>>> import numpy as np
>>> from numpy import linalg as LA
>>> np.set_printoptions(suppress=True, linewidth=140)
>>> M = np.load("w.npy")
>>> print(M.round(2))
[[0.23 0.14 0.05 0.23 0.23 0.23 0.05]
 [0.14 0.08 0.03 0.14 0.14 0.14 0.03]
 [0.05 0.03 0.01 0.05 0.05 0.05 0.01]
 [0.23 0.14 0.05 0.23 0.23 0.23 0.05]
 [0.23 0.14 0.05 0.23 0.23 0.23 0.05]
 [0.23 0.14 0.05 0.23 0.23 0.23 0.05]
 [0.05 0.03 0.01 0.05 0.05 0.05 0.01]]
>>> r = LA.matrix_rank(M)
>>> print(r)
1
>>> N = LA.svd(M)[2][r:].T
>>> print(np.round(N @ N.T, 2))
[[ 0.77 -0.14 -0.05 -0.23 -0.23 -0.23 -0.05]
 [-0.14  0.92 -0.03 -0.14 -0.14 -0.14 -0.03]
 [-0.05 -0.03  0.99 -0.05 -0.05 -0.05 -0.01]
 [-0.23 -0.14 -0.05  0.77 -0.23 -0.23 -0.05]
 [-0.23 -0.14 -0.05 -0.23  0.77 -0.23 -0.05]
 [-0.23 -0.14 -0.05 -0.23 -0.23  0.77 -0.05]
 [-0.05 -0.03 -0.01 -0.05 -0.05 -0.05  0.99]]
>>> print(N.shape)
(7, 6)
>>> print([int(LA.matrix_rank(M[:, :j + 1])) for j in range(7)])
[1, 1, 1, 1, 1, 1, 1]
>>> print([int(LA.matrix_rank(np.delete(M, i, axis=0))) for i in range(7)])
[1, 1, 1, 1, 1, 1, 1]
>>> print(np.allclose(M @ N, 0))
True
>>> left, sig, VT = LA.svd(M)
>>> print(np.argmax(sig[:-1] / (sig[1:] + 1e-6)) + 1)
1
>>> print(sig.round(2) + 0)
[1. 0. 0. 0. 0. 0. 0.]
>>> A2 = left[:, :1] @ np.diag(sig[:1]) @ VT[:1]
>>> print(A2.round(2))
[[0.23 0.14 0.05 0.23 0.23 0.23 0.05]
 [0.14 0.08 0.03 0.14 0.14 0.14 0.03]
 [0.05 0.03 0.01 0.05 0.05 0.05 0.01]
 [0.23 0.14 0.05 0.23 0.23 0.23 0.05]
 [0.23 0.14 0.05 0.23 0.23 0.23 0.05]
 [0.23 0.14 0.05 0.23 0.23 0.23 0.05]
 [0.05 0.03 0.01 0.05 0.05 0.05 0.01]]
>>> print(round(np.abs(M - A2).max(), 2))
0.0
>>> left, sig, VT = LA.svd(A2)
>>> vecs = VT[:(sig > 1e-8).sum()]
>>> rng = np.random.default_rng(371)
>>> vec = A2[1] + -1 * A2[2] + rng.integers(2) * np.eye(7)[0]
>>> print(vec.round(2))
[1.09 0.05 0.02 0.09 0.09 0.09 0.02]
>>> print(np.allclose(vecs.T @ vecs @ vec, vec))
False
>>> print(LA.matrix_rank(np.vstack([A2, vec])))
2
>>> print(np.round(vecs.T @ vecs, 2))
[[0.23 0.14 0.05 0.23 0.23 0.23 0.05]
 [0.14 0.08 0.03 0.14 0.14 0.14 0.03]
 [0.05 0.03 0.01 0.05 0.05 0.05 0.01]
 [0.23 0.14 0.05 0.23 0.23 0.23 0.05]
 [0.23 0.14 0.05 0.23 0.23 0.23 0.05]
 [0.23 0.14 0.05 0.23 0.23 0.23 0.05]
 [0.05 0.03 0.01 0.05 0.05 0.05 0.01]]
>>> A2 = M / np.sqrt((M ** 2).mean(axis=1, keepdims=True))
>>> print(LA.matrix_rank(A2) == LA.matrix_rank(M))
True
>>> print(np.round(M - M.mean(axis=1, keepdims=True), 2))
[[ 0.06 -0.03 -0.12  0.06  0.06  0.06 -0.12]
 [ 0.04 -0.02 -0.07  0.04  0.04  0.04 -0.07]
 [ 0.01 -0.01 -0.02  0.01  0.01  0.01 -0.02]
 [ 0.06 -0.03 -0.12  0.06  0.06  0.06 -0.12]
 [ 0.06 -0.03 -0.12  0.06  0.06  0.06 -0.12]
 [ 0.06 -0.03 -0.12  0.06  0.06  0.06 -0.12]
 [ 0.01 -0.01 -0.02  0.01  0.01  0.01 -0.02]]
>>> print(np.round(LA.norm(A2, axis=1), 2))
[2.65 2.65 2.65 2.65 2.65 2.65 2.65]
